$ python -q
>>> import numpy as np
>>> np.set_printoptions(precision=4, suppress=True, linewidth=160)
>>> E = np.array([[5, 6, 4, 3, 5],
...     [6, 12, 6, 8, 8],
...     [4, 6, 10, 6, 7],
...     [3, 8, 6, 7, 6],
...     [5, 8, 7, 6, 7]])
>>> hat = np.triu(np.array([[3, 0, 0, 1, 2],
...     [2, 1, 1, 3, 3],
...     [0, 3, 0, 3, 3],
...     [0, 1, 1, 3, 1],
...     [3, 0, 2, 0, 3]]), 1) + np.eye(5)
>>> Y = hat @ E @ np.linalg.inv(hat)
>>> np.linalg.matrix_rank(Y)
np.int64(4)
>>> round(np.linalg.det(Y), 4)
np.float64(-0.0)
>>> np.round(np.poly(Y), 4) + 0
array([   1.,  -41.,  286., -545.,  104.,    0.])
>>> np.linalg.lstsq(E[:-1].T, E[-1])[2]
np.int32(4)
>>> np.abs(np.diag(np.linalg.qr(E)[1])) > 1e-9
array([ True,  True,  True,  True, False])
>>> np.unique(E.round(6), axis=0).shape
(5, 5)
>>> np.allclose(E[:-1].T @ np.linalg.lstsq(E[:-1].T, E[-1])[0], E[-1])
True
>>> ev, V = np.linalg.eigh(E)
>>> vec = np.array([-3, 2, 2, 0, 3])
>>> V * np.maximum(ev, 0) @ V.T
array([[ 5.,  6.,  4.,  3.,  5.],
       [ 6., 12.,  6.,  8.,  8.],
       [ 4.,  6., 10.,  6.,  7.],
       [ 3.,  8.,  6.,  7.,  6.],
       [ 5.,  8.,  7.,  6.,  7.]])
>>> (np.sign(V[:, -1].round(6)) == np.sign(V[0, -1].round(6))).astype(int)
array([1, 1, 1, 1, 1])
>>> np.linalg.eigvalsh(E[1:, 1:])
array([ 0.2102,  1.022 ,  5.0042, 29.7636])
>>> vec @ E @ vec
np.int64(214)
